$ ipython --no-banner

In [1]: import numpy as np

In [2]: import numpy.linalg as la

In [3]: np.set_printoptions(precision=2, suppress=True, linewidth=160)

In [4]: def rd(a):
   ...:     return np.round(a, 2) + 0
   ...: 

In [5]: other = np.array([[1, 1], [1, -1]])

In [6]: rng = np.random.default_rng(210)

In [7]: m1 = np.kron(other, np.kron(other, other))[rng.permutation(8)][:3]

In [8]: print(m1)
[[ 1  1 -1 -1  1  1 -1 -1]
 [ 1  1  1  1 -1 -1 -1 -1]
 [ 1 -1  1 -1  1 -1  1 -1]]

In [9]: other = m1 / np.sqrt((m1 ** 2).mean(axis=1, keepdims=True))

In [10]: print(la.matrix_rank(other) == la.matrix_rank(m1))
True

In [11]: la.matrix_rank(m1 - m1.mean(axis=1, keepdims=True))
Out[11]: np.int64(3)

In [12]: sv = 10 * 0.9 ** np.arange(8)

In [13]: O, _ = la.qr(np.array([[0.5, 2.3, 1.6, -0.5, -1.0, -0.4, -1.2, -1.1],
    ...:     [-0.1, -0.1, 1.0, 0.5, -2.2, 1.0, 0.4, 0.1],
    ...:     [-0.1, -0.4, 1.8, -0.9, -0.1, -1.4, -0.3, -0.7],
    ...:     [-1.6, 0.5, -2.0, -0.4, 0.6, 0.5, -2.6, -0.1],
    ...:     [0.5, 0.9, -1.5, -0.3, -1.4, -0.7, -1.0, -0.9],
    ...:     [0.8, 0.1, 0.3, 0.6, -0.4, 0.8, 0.0, 0.3],
    ...:     [-0.5, 0.0, -1.5, -0.4, 1.1, 0.5, -0.3, 0.2],
    ...:     [-0.4, -0.1, 1.7, 1.8, 0.1, 0.2, 0.4, 0.2]]))

In [14]: E = rng.normal(size=(36, 8)) * sv @ O

In [15]: rd(E)
Out[15]: 
array([[  5.34,  -0.4 ,  -8.46,   5.95,  -7.98, -10.87,   3.  ,  -6.45],
       [  3.91, -11.05,   6.9 ,  -4.33,   6.64,  11.35,   5.87, -12.7 ],
       [  9.22,   9.19,   5.37,   1.94,  12.65,   7.16,  10.27, -11.15],
       [  7.63,   3.65,  -4.54,   1.02,  -6.71,  -4.26,  11.21,  -5.21],
       [ -7.87,   1.76,  -4.08,  -4.14,   7.94,  -4.01,  -1.01,   3.54],
       [ 19.95,  -3.05,  -3.71,   3.4 ,  -6.88,   2.08,   2.36,  -0.4 ],
       [  8.7 , -17.33,   7.18,  -0.74, -12.09,  -8.04,  -3.4 ,  -9.8 ],
       [  5.17, -11.17,  -3.57,   3.63,   8.4 ,  -5.57,  -7.09,  -0.01],
       [ -3.38,  -8.85, -16.42,  -6.57,   3.4 ,  -7.99, -10.14,   2.93],
       [ -1.36,  14.98,   9.78,   3.5 ,  -4.39,   1.36,  -2.83,   3.41],
       [-14.78,  -6.16, -14.58, -14.45,   8.95,   9.23,   8.39,  -3.47],
       [  5.19,  -9.52,   4.43,  10.67,   0.3 ,  -2.34,  -2.75,  -9.76],
       [ -0.32,   1.62,   7.57,  -0.05,   0.56,  13.83,   8.27,  -0.2 ],
       [  0.74,   5.74,  17.39,  -4.64,   3.77,  12.14,   8.78,  -8.55],
       [  3.07, -13.4 ,   0.77,   3.22,   3.56,  -5.93,  -0.79, -15.85],
       [ -6.31,  -1.51,  -0.06,  -2.34,   3.24,   5.01,   8.47,  -3.1 ],
       [  0.29,  16.2 ,   7.18, -10.97,   2.73,  -5.03,  -2.61,   4.66],
       [  3.9 ,  -4.36,  12.57,  -0.93,  -5.26,  -2.62,   3.73,  -3.34],
       [ 15.37,   4.73,   7.62,  -4.85,  -0.95,   9.21,   8.7 ,  -0.94],
       [ -1.74, -18.78,  -1.85,   1.52,  -2.05,  -1.88,   3.9 ,  -1.87],
       [ 12.92,   0.54,  -9.51,  -1.97,  -1.43,  -5.89,   1.19,  -1.76],
       [ -0.94,   4.33,  -5.45,  -1.56,   4.25,   5.12,  -5.17,   4.23],
       [ -0.6 ,  -2.13,   4.77,   7.02,   4.9 ,  -3.33,   1.97,  -8.62],
       [-12.62, -21.25,  12.43,   5.87,  11.93,   3.76,  -4.58,   6.22],
       [-10.1 ,  -2.18,   3.02,   2.43,  19.98,   6.27,   2.41,  -9.61],
       [  6.16,  -9.71,   6.29,   5.44, -14.66,  -4.73,  15.29,   4.74],
       [  6.41,  29.52,  12.6 ,  10.97,  -3.3 ,   0.21, -12.33,   0.14],
       [  3.06,   3.36,  -1.01,  -6.19,   2.4 ,  11.49,   7.35,   0.41],
       [  8.23,   4.87,  -7.41,   3.19,  13.24,  -5.54,   6.43,   0.06],
       [  6.66,   0.43,   8.79,   6.  ,   7.4 ,   5.89,  -2.36,  -5.92],
       [ 10.45,  12.35,  -0.15,  -1.97,   8.57,   9.63,   7.33,  -0.87],
       [-18.59, -15.58, -11.53,  -5.81,   2.38,   6.02, -10.69,  -1.32],
       [  8.82, -12.46,   2.59,   1.18,   0.1 ,   3.98,   4.53,  -2.36],
       [ -5.15, -14.86, -14.49, -10.45,  10.21,  -1.32,  -0.19,   3.27],
       [  2.63,  -4.03,  -3.93,   5.05, -15.58,   8.89,   0.56,   5.66],
       [  7.78,   1.69,   1.99,  -5.58,  -2.19,  -4.84,   3.18,   4.12]])

In [16]: print(m1.shape)
(3, 8)

In [17]: np.diff(m1, axis=0)
Out[17]: 
array([[ 0,  0,  2,  2, -2, -2,  0,  0],
       [ 0, -2,  0, -2,  2,  0,  2,  0]])

In [18]: print(np.count_nonzero(m1))
24

In [19]: m1[:, 8]
Traceback (most recent call last):
  Cell In[19], line 1
    m1[:, 8]
IndexError: index 8 is out of bounds for axis 1 with size 8


In [20]: m1 - m1[0]
Out[20]: 
array([[ 0,  0,  0,  0,  0,  0,  0,  0],
       [ 0,  0,  2,  2, -2, -2,  0,  0],
       [ 0, -2,  2,  0,  0, -2,  2,  0]])

In [21]: la.matrix_rank(m1)
Out[21]: np.int64(3)

In [22]: m1.sum(axis=0)
Out[22]: array([ 3,  1,  1, -1,  1, -1, -1, -3])

In [23]: m1[3]
Traceback (most recent call last):
  Cell In[23], line 1
    m1[3]
IndexError: index 3 is out of bounds for axis 0 with size 3


In [24]: m1.sum(axis=1)
Out[24]: array([0, 0, 0])

In [25]: np.abs(m1).max()
Out[25]: np.int64(1)

In [26]: rd(la.svd(m1, compute_uv=False))
Out[26]: array([2.83, 2.83, 2.83])

In [27]: np.unravel_index(np.abs(m1).argmax(), m1.shape)
Out[27]: (np.int64(0), np.int64(0))
